% ipython --no-banner

In [1]: import numpy as np

In [2]: from numpy import linalg as LA

In [3]: np.set_printoptions(suppress=True, linewidth=100)

In [4]: rng = np.random.default_rng(670041)

In [5]: K = np.eye(3, dtype=int)[rng.permutation(3)] * np.array([2, 0, 2])

In [6]: K
Out[6]: 
array([[2, 0, 0],
       [0, 0, 0],
       [0, 0, 2]])

In [7]: Uu, sigma, Vt = LA.svd(K)

In [8]: V = Vt[:(sigma > 1e-8).sum()]

In [9]: vec = K[0] + 5 * K[2] + rng.integers(2) * np.eye(3)[2]

In [10]: vec
Out[10]: array([ 2.,  0., 11.])

In [11]: V.T @ V
Out[11]: 
array([[1., 0., 0.],
       [0., 0., 0.],
       [0., 0., 1.]])

In [12]: LA.matrix_rank(np.vstack([K, vec]))
Out[12]: np.int64(2)

In [13]: np.allclose(V.T @ V @ vec, vec)
Out[13]: True

In [14]: rank = LA.matrix_rank(K)

In [15]: rank
Out[15]: np.int64(2)

In [16]: ns = LA.svd(K)[2][rank:].T

In [17]: [int(LA.matrix_rank(np.delete(K, i, axis=0))) for i in range(3)]
Out[17]: [1, 2, 1]

In [18]: ns.shape
Out[18]: (3, 1)

In [19]: K @ ns
Out[19]: 
array([[0.],
       [0.],
       [0.]])

In [20]: [int(LA.matrix_rank(K[:, :j + 1])) for j in range(3)]
Out[20]: [1, 1, 2]

In [21]: LA.matrix_rank(K.T @ K), LA.matrix_rank(K @ K.T)
Out[21]: (np.int64(2), np.int64(2))

In [22]: ns @ ns.T
Out[22]: 
array([[0., 0., 0.],
       [0., 1., 0.],
       [0., 0., 0.]])

In [23]: np.flatnonzero(LA.matrix_power((K != 0) + (K.T != 0) + np.eye(3), 3)[1])
Out[23]: array([1])

In [24]: np.round(np.sort(LA.eigvals(K).real), 2)
Out[24]: array([0., 2., 2.])

In [25]: np.round(LA.det(K), 2)
Out[25]: np.float64(0.0)

In [26]: (LA.matrix_power((K != 0) + (K.T != 0) + np.eye(3), 3) > 0).astype(int)
Out[26]: 
array([[1, 0, 0],
       [0, 1, 0],
       [0, 0, 1]])

In [27]: evals, V = LA.eigh(K)

In [28]: vec = np.array([1, 1, 2])

In [29]: V * np.maximum(evals, 0) @ V.T
Out[29]: 
array([[2., 0., 0.],
       [0., 0., 0.],
       [0., 0., 2.]])

In [30]: np.abs(K).sum(axis=1).max(), np.abs(evals).max()
Out[30]: (np.int64(2), np.float64(2.0))

In [31]: round(vec @ K @ vec / (vec @ vec), 2), evals[0], evals[-1]
Out[31]: (np.float64(1.67), np.float64(0.0), np.float64(2.0))

In [32]: vec @ K @ vec
Out[32]: np.int64(10)

In [33]: mat = np.loadtxt("data.csv", delimiter=",")

In [34]: mat
Out[34]: 
array([[ 0.96, -2.95, -2.98,  1.9 ],
       [ 0.92, -3.11, -2.96,  2.17],
       [ 0.93, -2.92, -2.93,  2.05],
       [ 0.72, -3.17, -2.93,  1.93],
       [ 0.92, -3.05, -2.99,  1.91],
       [ 1.08, -2.94, -2.97,  1.89],
       [ 1.04, -3.09, -3.14,  1.88],
       [ 1.05, -2.69, -3.  ,  1.91],
       [ 1.02, -3.18, -2.99,  2.03],
       [-2.91, -0.98, -0.9 , -0.85],
       [-2.94, -0.97, -0.86, -0.96],
       [-3.1 , -1.04, -0.99, -1.06],
       [-2.83, -0.99, -1.14, -0.99],
       [-2.98, -0.93, -1.07, -0.91],
       [-2.92, -1.03, -1.1 , -1.17],
       [-2.97, -1.02, -0.97, -0.9 ],
       [-2.88, -1.16, -1.01, -0.96],
       [-3.22, -0.8 , -0.89, -1.14]])

In [35]: Xc = mat - mat.mean(axis=0)

In [36]: V = LA.svd(Xc)[2][:2]

In [37]: other = Xc - Xc @ V.T @ V

In [38]: np.round(other.std(axis=0), 2)
Out[38]: array([0.03, 0.04, 0.06, 0.08])

In [39]: labels = mat[:, 1] > np.median(mat[:, 1])

In [40]: f = mat[labels].mean(axis=0) - mat[~labels].mean(axis=0)

In [41]: (((mat - mat.mean(axis=0)) @ f > 0) == labels).mean()
Out[41]: np.float64(1.0)

In [42]: np.argsort(-np.abs(f).round(6), kind="stable")
Out[42]: array([0, 3, 1, 2])

In [43]: labels.astype(int)
Out[43]: array([0, 0, 0, 0, 0, 0, 0, 0, 0, 1, 1, 1, 1, 1, 1, 1, 1, 1])

In [44]: W2 = mat[[17, 16]].astype(float)

In [45]: for _ in range(7):
    ...:     labels = LA.norm(mat[:, None] - W2, axis=-1).argmin(axis=1)
    ...:     W2 = np.array([mat[labels == j].mean(axis=0) for j in range(2)])
    ...: 

In [46]: labels
Out[46]: array([1, 1, 1, 1, 1, 1, 1, 1, 1, 0, 0, 0, 0, 0, 0, 0, 0, 0])

In [47]: W2.round(2)
Out[47]: 
array([[-2.97, -0.99, -0.99, -0.99],
       [ 0.96, -3.01, -2.99,  1.96]])

In [48]: np.bincount(labels)
Out[48]: array([9, 9])

In [49]: f = np.array([1, 3, 2, 0, 0]) + 0.5

In [50]: A = np.outer(f, f) / (f @ f)

In [51]: A.round(2)
Out[51]: 
array([[0.11, 0.25, 0.18, 0.04, 0.04],
       [0.25, 0.58, 0.41, 0.08, 0.08],
       [0.18, 0.41, 0.29, 0.06, 0.06],
       [0.04, 0.08, 0.06, 0.01, 0.01],
       [0.04, 0.08, 0.06, 0.01, 0.01]])

In [52]: vec = np.array([2, 0, 1, 2, -2])

In [53]: np.round(A @ A @ vec, 2)
Out[53]: array([0.39, 0.91, 0.65, 0.13, 0.13])

In [54]: vec = np.array([3, 2, 2, 0, 0])

In [55]: h1 = np.maximum(A @ vec, 0)

In [56]: np.round(A * (h1 > 1e-9)[:, None], 2)
Out[56]: 
array([[0.11, 0.25, 0.18, 0.04, 0.04],
       [0.25, 0.58, 0.41, 0.08, 0.08],
       [0.18, 0.41, 0.29, 0.06, 0.06],
       [0.04, 0.08, 0.06, 0.01, 0.01],
       [0.04, 0.08, 0.06, 0.01, 0.01]])

In [57]: np.round(A.T @ h1, 2)
Out[57]: array([1.16, 2.72, 1.94, 0.39, 0.39])

In [58]: np.flatnonzero(h1 > 1e-9)
Out[58]: array([0, 1, 2, 3, 4])

In [59]: round(float(np.trace(LA.pinv(A) @ A)), 2)
Out[59]: 1.0

In [60]: LA.lstsq(A[:-1].T, A[-1])[2]
Out[60]: np.int32(1)

In [61]: np.allclose(A[:-1].T @ LA.lstsq(A[:-1].T, A[-1])[0], A[-1])
Out[61]: True

In [62]: np.abs(np.diag(LA.qr(A)[1])) > 1e-9
Out[62]: array([ True, False, False, False, False])

In [63]: np.unique(A.round(6), axis=0).shape
Out[63]: (4, 5)

In [64]: feats = np.load("a.npy")

In [65]: feats
Out[65]: 
array([[  0.98, -61.32, -21.12, -60.25, -20.28],
       [  1.29, -59.06, -19.7 , -58.45, -17.76],
       [ -1.61, -60.15, -19.61, -59.98, -17.85],
       [ -0.06, -61.86, -19.48, -59.74, -19.81],
       [  1.21, -60.59, -21.06, -59.76, -21.13],
       [  0.42, -61.93, -20.23, -59.04, -20.55],
       [  0.78, -59.21, -20.85, -60.25, -20.69],
       [  1.85, -59.89, -18.72, -60.99, -21.08],
       [  0.93, -60.83, -21.75, -59.99, -19.04],
       [ -1.63, -61.12, -19.12, -60.66, -20.95],
       [ -0.42, -59.  , -19.97, -59.45, -20.62],
       [ -0.61, -61.85, -20.51, -59.09, -19.67],
       [ -0.64, -60.75, -19.9 , -60.23, -21.3 ],
       [  0.53, -60.96, -18.65, -57.74, -19.81],
       [ -0.04, -59.8 , -20.51, -58.62, -20.98],
       [ -2.41, -60.41, -20.09, -60.04, -20.31],
       [ -1.5 , -59.68, -19.75, -60.09, -21.59],
       [  0.54, -59.35, -20.09, -59.09, -19.56],
       [  1.37, -62.13, -20.41, -59.95, -19.16],
       [ -0.98, -60.58, -21.1 , -61.06, -20.67],
       [ -0.52, -61.75, -20.02, -58.95, -19.81],
       [  0.53, -59.92, -20.02, -60.04, -19.73],
       [  0.64, -61.69, -21.2 , -58.12, -19.41]])

In [66]: D = LA.norm(feats[:, None] - feats[None], axis=-1)

In [67]: LA.matrix_rank(D ** 2)
Out[67]: np.int64(7)

In [68]: D.shape
Out[68]: (23, 23)

In [69]: np.unravel_index(D.round(6).argmax(), D.shape)
Out[69]: (np.int64(1), np.int64(9))

In [70]: np.flatnonzero(D[10] < D.mean() / 2)
Out[70]: array([10, 14])

In [71]: D[10].round(6).argsort(kind="stable")[:4]
Out[71]: array([10, 14, 17, 21])

In [72]: np.round(feats.mean(axis=0), 2)
Out[72]: array([  0.03, -60.6 , -20.17, -59.63, -20.08])

In [73]: feats[:, 5]
IndexError: index 5 is out of bounds for axis 1 with size 5


In [74]: np.count_nonzero(feats)
Out[74]: np.int64(115)

In [75]: np.round(feats.sum(axis=0), 2)
Out[75]: array([    0.65, -1393.83,  -463.86, -1371.58,  -461.76])

In [76]: other = feats / np.sqrt((feats ** 2).mean(axis=1, keepdims=True))

In [77]: LA.matrix_rank(other) == LA.matrix_rank(feats)
Out[77]: np.True_

In [78]: hat = feats @ LA.solve(feats.T @ feats, feats.T)

In [79]: round(np.trace(hat), 2)
Out[79]: np.float64(5.0)

In [80]: np.round(hat @ feats[:, 1], 2)
Out[80]: 
array([-61.32, -59.06, -60.15, -61.86, -60.59, -61.93, -59.21, -59.89, -60.83, -61.12, -59.  ,
       -61.85, -60.75, -60.96, -59.8 , -60.41, -59.68, -59.35, -62.13, -60.58, -61.75, -59.92,
       -61.69])

In [81]: labels = feats[:, 1] > np.median(feats[:, 1])

In [82]: f = feats[labels].mean(axis=0) - feats[~labels].mean(axis=0)

In [83]: labels.astype(int)
Out[83]: array([0, 1, 1, 0, 0, 0, 1, 1, 0, 0, 1, 0, 0, 0, 1, 1, 1, 1, 0, 1, 0, 1, 0])

In [84]: M = np.array([[0.1, -0.5, -1.2, 0.6],
    ...:     [0.9, -1.7, -1.8, -1.5],
    ...:     [0.1, 2.0, 0.3, 1.0],
    ...:     [-0.6, -0.4, -0.4, 1.0],
    ...:     [-0.2, -0.8, -1.8, 0.1],
    ...:     [0.0, -0.8, 0.3, -2.5]])

In [85]: M[2] = M[1] + 0.02 * rng.normal(size=4)

In [86]: M.round(2)
Out[86]: 
array([[ 0.1 , -0.5 , -1.2 ,  0.6 ],
       [ 0.9 , -1.7 , -1.8 , -1.5 ],
       [ 0.91, -1.68, -1.84, -1.49],
       [-0.6 , -0.4 , -0.4 ,  1.  ],
       [-0.2 , -0.8 , -1.8 ,  0.1 ],
       [ 0.  , -0.8 ,  0.3 , -2.5 ]])

In [87]: t3 = np.stack([M, -3 * M, M[::-1]])

In [88]: t3.shape
Out[88]: (3, 6, 4)

In [89]: LA.matrix_rank(t3.reshape(3, -1))
Out[89]: np.int64(2)

In [90]: np.round(LA.norm(t3, axis=(1, 2)), 2)
Out[90]: array([ 5.75, 17.26,  5.75])

In [91]: vec = np.array([0, 3, 0, 0])

In [92]: rhs = M @ vec

In [93]: beta, lr = np.zeros(4), 1 / LA.norm(M, 2) ** 2

In [94]: for i in range(150):
    ...:     beta -= lr * M.T @ (M @ beta - rhs)
    ...:     if i % 50 == 0: print(i, round(LA.norm(M @ beta - rhs), 2))
    ...: 
0 1.44
50 0.68
100 0.44

In [95]: beta.round(2)
Out[95]: array([0.12, 2.51, 0.32, 0.2 ])
